$ python3 -q
>>> import numpy as np
>>> from numpy import linalg as LA
>>> np.set_printoptions(suppress=True, linewidth=120)
>>> data = np.load("m.npy")
>>> data
array([[ 2, -1, -3, -2, -3, -2,  0,  0,  1],
       [-1,  2, -1, -3, -2, -3, -2,  0,  0],
       [-3, -1,  2, -1, -3, -2, -3, -2,  0],
       [-2, -3, -1,  2, -1, -3, -2, -3, -2],
       [-3, -2, -3, -1,  2, -1, -3, -2, -3],
       [-2, -3, -2, -3, -1,  2, -1, -3, -2],
       [ 0, -2, -3, -2, -3, -1,  2, -1, -3],
       [ 0,  0, -2, -3, -2, -3, -1,  2, -1],
       [ 1,  0,  0, -2, -3, -2, -3, -1,  2]])
>>> ev, V = LA.eigh(data)
>>> x = np.array([2, 0, 0, -9, -7, -1, -7, -8, -6])
>>> print((np.sign(V[:, -1].round(6)) == np.sign(V[0, -1].round(6))).astype(int))
[1 1 1 0 0 0 1 1 1]
>>> print(np.round(LA.eigvalsh(data[1:, 1:]), 1))
[-11.4  -0.1   1.7   1.7   4.5   4.9   6.5   8.2]
>>> x @ data @ x
np.int64(-1702)
>>> rng = np.random.default_rng(317)
>>> z = rng.permutation(9)
>>> print(z)
[1 4 0 5 2 3 6 8 7]
>>> B = data[z][:, z]
>>> np.allclose(B, data)
False
>>> np.trace(B)
np.int64(18)
>>> print(np.round(np.sort(np.abs(LA.eigvals(B))), 1) + 0)
[ 0.   0.7  1.7  3.5  4.7  5.   7.3  8.9 12.4]
>>> print(np.diag(B))
[2 2 2 2 2 2 2 2 2]
>>> [round(float(LA.det(data[:i, :i])), 2) + 0 for i in range(1, 10)]
[2.0, 3.0, -20.0, -128.0, -768.0, -1408.0, -2580.0, 2133.0, -1722.0]
>>> np.all(LA.eigvalsh(data) > 0)
np.False_
>>> r0 = np.array([0, 3, 1, 1, 3, 2, 0, 0, 1])
>>> B = data + np.outer(r0, np.eye(9)[8])
>>> LA.matrix_rank(LA.inv(B) - LA.inv(data), tol=1e-8)
np.int64(1)
>>> print(B)
[[ 2. -1. -3. -2. -3. -2.  0.  0.  1.]
 [-1.  2. -1. -3. -2. -3. -2.  0.  3.]
 [-3. -1.  2. -1. -3. -2. -3. -2.  1.]
 [-2. -3. -1.  2. -1. -3. -2. -3. -1.]
 [-3. -2. -3. -1.  2. -1. -3. -2.  0.]
 [-2. -3. -2. -3. -1.  2. -1. -3.  0.]
 [ 0. -2. -3. -2. -3. -1.  2. -1. -3.]
 [ 0.  0. -2. -3. -2. -3. -1.  2. -1.]
 [ 1.  0.  0. -2. -3. -2. -3. -1.  3.]]
>>> round(float(LA.det(B) / LA.det(data)), 1), round(float(1 + LA.solve(data, r0)[8]), 1)
(2.6, 2.6)
>>> LA.matrix_rank(B, rtol=0.1)
np.int64(7)
>>> np.argsort(-LA.norm(B, axis=0).round(6), kind="stable")[:3]
array([4, 3, 5])
>>> arr = np.array([[2.1, -0.2, 0.8, 0.2, -1.1, -0.3, 0.0, -0.8, 1.1],
...     [0.5, -0.1, 0.5, 0.6, 0.2, 0.2, -0.3, 0.0, 0.0],
...     [-0.4, 0.7, 0.7, 0.1, 0.3, 0.7, -0.1, -0.2, -0.5]])
>>> W1 = np.array([[5, 4, 0, 5, 3, 3],
...     [3, 0, 3, 1, 1, 4],
...     [5, 2, 3, 3, 5, 5],
...     [5, 3, 5, 3, 0, 5],
...     [5, 2, 1, 2, 4, 4],
...     [3, 5, 2, 4, 5, 3],
...     [1, 5, 3, 5, 1, 5],
...     [5, 2, 5, 4, 3, 0],
...     [3, 3, 3, 3, 1, 0]])
>>> coef = np.array([-4, 0, -4, 3, 3, 2])
>>> H = np.maximum(arr @ W1 + coef, 0)
>>> H.round(1)
array([[ 3.8,  8.6,  0. , 13. ,  5.9,  7.2],
       [ 5. ,  4.7,  0. ,  8.4,  8.4,  8.5],
       [ 1.1,  1.8,  0. ,  4.7,  9.5, 10.4]])
>>> (H > 0).astype(int)
array([[1, 1, 0, 1, 1, 1],
       [1, 1, 0, 1, 1, 1],
       [1, 1, 0, 1, 1, 1]])
>>> (H > 0).mean(axis=0)
array([1., 1., 0., 1., 1., 1.])
>>> LA.matrix_rank(H)
np.int64(3)
>>> cent = np.array([[1, 2], [2, 0], [3, 2], [1, 0], [0, 3], [3, 2]])
>>> H @ cent
array([[55.6, 39.7],
       [48.3, 52.2],
       [40.6, 51.5]])
>>> x = np.array([2, 1, 3, 1, 0, 0])
>>> h = np.maximum(H @ x, 0)
>>> np.round(np.maximum(H @ (3 * x), 0), 1)
array([87.6, 69.3, 26.1])
>>> np.count_nonzero(arr)
np.int64(24)
>>> np.unravel_index(np.abs(arr).argmax(), arr.shape)
(np.int64(0), np.int64(0))
>>> np.round(arr - arr[0], 1)
array([[ 0. ,  0. ,  0. ,  0. ,  0. ,  0. ,  0. ,  0. ,  0. ],
       [-1.6,  0.1, -0.3,  0.4,  1.3,  0.5, -0.3,  0.8, -1.1],
       [-2.5,  0.9, -0.1, -0.1,  1.4,  1. , -0.1,  0.6, -1.6]])
>>> np.round(arr.mean(axis=0), 1)
array([ 0.7,  0.1,  0.7,  0.3, -0.2,  0.2, -0.1, -0.3,  0.2])
>>> B = np.array([[3, 0, 3, 3, 0, 0, 3, 3, 2],
...     [1, 2, 0, 0, 0, 3, 3, 1, 1],
...     [0, 2, 3, 1, 3, 0, 1, 1, 0],
...     [0, 1, 0, 3, 1, 2, 2, 0, 2],
...     [1, 1, 3, 2, 3, 3, 1, 2, 0],
...     [0, 3, 3, 2, 3, 1, 0, 3, 0],
...     [3, 3, 2, 3, 1, 2, 1, 1, 3],
...     [3, 1, 1, 1, 2, 1, 2, 2, 2],
...     [3, 3, 0, 0, 3, 2, 3, 1, 3]])
>>> B[-1] = B[0]
>>> m1 = B + 0.3 * np.eye(9)
>>> m1
array([[3.3, 0. , 3. , 3. , 0. , 0. , 3. , 3. , 2. ],
       [1. , 2.3, 0. , 0. , 0. , 3. , 3. , 1. , 1. ],
       [0. , 2. , 3.3, 1. , 3. , 0. , 1. , 1. , 0. ],
       [0. , 1. , 0. , 3.3, 1. , 2. , 2. , 0. , 2. ],
       [1. , 1. , 3. , 2. , 3.3, 3. , 1. , 2. , 0. ],
       [0. , 3. , 3. , 2. , 3. , 1.3, 0. , 3. , 0. ],
       [3. , 3. , 2. , 3. , 1. , 2. , 1.3, 1. , 3. ],
       [3. , 1. , 1. , 1. , 2. , 1. , 2. , 2.3, 2. ],
       [3. , 0. , 3. , 3. , 0. , 0. , 3. , 3. , 2.3]])
>>> B = m1 / LA.norm(m1, axis=1, keepdims=True)
>>> cov = B @ B.T
>>> cov.round(1)
array([[1. , 0.5, 0.5, 0.6, 0.6, 0.5, 0.8, 0.8, 1. ],
       [0.5, 1. , 0.3, 0.6, 0.5, 0.4, 0.7, 0.7, 0.5],
       [0.5, 0.3, 1. , 0.4, 0.8, 0.9, 0.6, 0.6, 0.5],
       [0.6, 0.6, 0.4, 1. , 0.6, 0.5, 0.8, 0.6, 0.6],
       [0.6, 0.5, 0.8, 0.6, 1. , 0.9, 0.7, 0.7, 0.6],
       [0.5, 0.4, 0.9, 0.5, 0.9, 1. , 0.7, 0.6, 0.5],
       [0.8, 0.7, 0.6, 0.8, 0.7, 0.7, 1. , 0.8, 0.8],
       [0.8, 0.7, 0.6, 0.6, 0.7, 0.6, 0.8, 1. , 0.8],
       [1. , 0.5, 0.5, 0.6, 0.6, 0.5, 0.8, 0.8, 1. ]])
>>> np.round(np.degrees(np.arccos(np.clip(cov[7, 6], -1, 1))), 1)
np.float64(32.9)
>>> U, sig, vt = LA.svd(m1, full_matrices=False)
>>> print(np.round(np.sqrt((sig ** 2).sum()), 1), round(float(LA.norm(m1)), 1))
18.4 18.4
>>> sig.round(1)
array([15.5,  6.6,  5.1,  3.3,  2.7,  2.2,  1.9,  1.6,  0.2])
>>> (sig > 1e-8).sum()
np.int64(9)
>>> U.shape, sig.shape, vt.shape
((9, 9), (9,), (9, 9))
>>> np.round(vt @ vt.T, 1) + 0
array([[1., 0., 0., 0., 0., 0., 0., 0., 0.],
       [0., 1., 0., 0., 0., 0., 0., 0., 0.],
       [0., 0., 1., 0., 0., 0., 0., 0., 0.],
       [0., 0., 0., 1., 0., 0., 0., 0., 0.],
       [0., 0., 0., 0., 1., 0., 0., 0., 0.],
       [0., 0., 0., 0., 0., 1., 0., 0., 0.],
       [0., 0., 0., 0., 0., 0., 1., 0., 0.],
       [0., 0., 0., 0., 0., 0., 0., 1., 0.],
       [0., 0., 0., 0., 0., 0., 0., 0., 1.]])
>>> z = rng.permutation(9)
>>> z
array([8, 3, 0, 5, 7, 1, 6, 4, 2])
>>> B = m1[z][:, z]
>>> np.diag(B)
array([2.3, 3.3, 3.3, 1.3, 2.3, 2.3, 1.3, 3.3, 3.3])
>>> print(round(float(LA.det(B)), 1), round(LA.det(m1[z]), 1))
-7191.3 7191.3
>>> def softmax(z):
...     e = np.exp(z - z.max(axis=-1, keepdims=True))
...     return e / e.sum(axis=-1, keepdims=True)
... 
>>> np.round(softmax(m1[0]), 1) + 0
array([0.2, 0. , 0.2, 0.2, 0. , 0. , 0.2, 0.2, 0.1])
>>> S = m1 @ m1.T / np.sqrt(9)
>>> np.round(softmax(S + np.triu(np.full(S.shape, -np.inf), 1)), 1) + 0
array([[1. , 0. , 0. , 0. , 0. , 0. , 0. , 0. , 0. ],
       [0. , 1. , 0. , 0. , 0. , 0. , 0. , 0. , 0. ],
       [0.1, 0. , 0.9, 0. , 0. , 0. , 0. , 0. , 0. ],
       [0.2, 0. , 0. , 0.8, 0. , 0. , 0. , 0. , 0. ],
       [0. , 0. , 0. , 0. , 1. , 0. , 0. , 0. , 0. ],
       [0. , 0. , 0. , 0. , 0.1, 0.9, 0. , 0. , 0. ],
       [0. , 0. , 0. , 0. , 0. , 0. , 1. , 0. , 0. ],
       [0.4, 0. , 0. , 0. , 0. , 0. , 0.3, 0.2, 0. ],
       [0.5, 0. , 0. , 0. , 0. , 0. , 0. , 0. , 0.5]])
>>> np.round(softmax(S)[0] @ m1, 1) + 0
array([3.2, 0. , 3. , 3. , 0. , 0. , 3. , 3. , 2.1])
>>> M = np.loadtxt("w.csv", delimiter=",")
>>> M
array([[-4.8, -1.1,  3.9,  1.8,  2.8,  1. , -3.9,  2.9, -1.1],
       [-2.1, -2.9,  3. , -0.9,  0.1,  1. , -2.1,  2. , -2.9],
       [-8. ,  1. ,  5. ,  5. ,  6. ,  1. , -6. ,  4. ,  1. ],
       [ 3.3, -6.5,  1.2, -6.3, -5.3,  1. ,  1.5,  0.2, -6.5],
       [-0.8, -3.8,  2.6, -2.2, -1.2,  1. , -1.2,  1.6, -3.8],
       [-2.9, -2.4,  3.3, -0.1,  0.9,  1. , -2.6,  2.3, -2.4],
       [-1.8, -3.2,  2.9, -1.2, -0.2,  1. , -1.8,  1.9, -3.2],
       [ 2.1, -5.7,  1.6, -5.1, -4.1,  1. ,  0.7,  0.6, -5.7],
       [-2.1, -3. ,  3. , -0.9,  0.1,  1. , -2. ,  2. , -3. ],
       [-3.4, -2.1,  3.5,  0.4,  1.4,  1. , -2.9,  2.5, -2.1],
       [-3.6, -2. ,  3.5,  0.6,  1.6,  1. , -3. ,  2.5, -2. ],
       [-6.4,  0. ,  4.5,  3.4,  4.4,  1. , -5. ,  3.5,  0. ],
       [ 5.8, -8.2,  0.4, -8.8, -7.8,  1. ,  3.2, -0.6, -8.2],
       [-1.1, -3.6,  2.7, -1.9, -0.9,  1. , -1.4,  1.7, -3.6],
       [-3.2, -2.2,  3.4,  0.2,  1.2,  1. , -2.8,  2.4, -2.2],
       [-5.9, -0.4,  4.3,  2.9,  3.9,  1. , -4.6,  3.3, -0.4],
       [-0.6, -3.9,  2.5, -2.4, -1.4,  1. , -1.1,  1.5, -3.9],
       [-3.8, -1.8,  3.6,  0.8,  1.8,  1. , -3.2,  2.6, -1.8]])
>>> W1 = np.array([[-2, 0, -1, -1],
...     [0, 1, 3, 0],
...     [1, -2, 3, 3],
...     [0, 2, 3, 1],
...     [2, -2, 0, -3],
...     [-1, 3, -1, 2],
...     [3, 3, -2, -1],
...     [-3, 0, 3, -2],
...     [0, -1, 3, 0]])
>>> coef = np.array([0, 0, 3, 0])
>>> H = np.maximum(M @ W1 + coef, 0)
>>> print(H.round(1))
[[ 0.   0.  33.8 10. ]
 [ 0.   0.   3.2 10. ]
 [ 2.   0.  70.  10. ]
 [ 0.   3.1  0.  10. ]
 [ 0.   0.   0.  10. ]
 [ 0.   0.  12.2 10. ]
 [ 0.   0.   0.   9.9]
 [ 0.   0.   0.  10. ]
 [ 0.   0.   2.4  9.9]
 [ 0.   0.  17.8 10. ]
 [ 0.   0.  19.4  9.9]
 [ 0.   0.  52.6 10.1]
 [ 0.   9.8  0.  10. ]
 [ 0.   0.   0.  10. ]
 [ 0.   0.  15.6 10. ]
 [ 0.   0.  46.2 10. ]
 [ 0.   0.   0.  10. ]
 [ 0.   0.  22.4 10. ]]
>>> (H > 0).astype(int)
array([[0, 0, 1, 1],
       [0, 0, 1, 1],
       [1, 0, 1, 1],
       [0, 1, 0, 1],
       [0, 0, 0, 1],
       [0, 0, 1, 1],
       [0, 0, 0, 1],
       [0, 0, 0, 1],
       [0, 0, 1, 1],
       [0, 0, 1, 1],
       [0, 0, 1, 1],
       [0, 0, 1, 1],
       [0, 1, 0, 1],
       [0, 0, 0, 1],
       [0, 0, 1, 1],
       [0, 0, 1, 1],
       [0, 0, 0, 1],
       [0, 0, 1, 1]])
>>> cent = np.array([[1, 1, 2], [0, 2, 2], [2, 2, 1], [0, 0, 2]])
>>> W1 @ cent
array([[-4, -4, -7],
       [ 6,  8,  5],
       [ 7,  3,  7],
       [ 6, 10,  9],
       [ 2, -2, -6],
       [-3,  3,  7],
       [-1,  5,  8],
       [ 3,  3, -7],
       [ 6,  4,  1]])
>>> (H @ cent).round(6).argmax(axis=1)
array([0, 2, 0, 2, 2, 2, 2, 2, 2, 2, 2, 0, 2, 2, 2, 0, 2, 0])
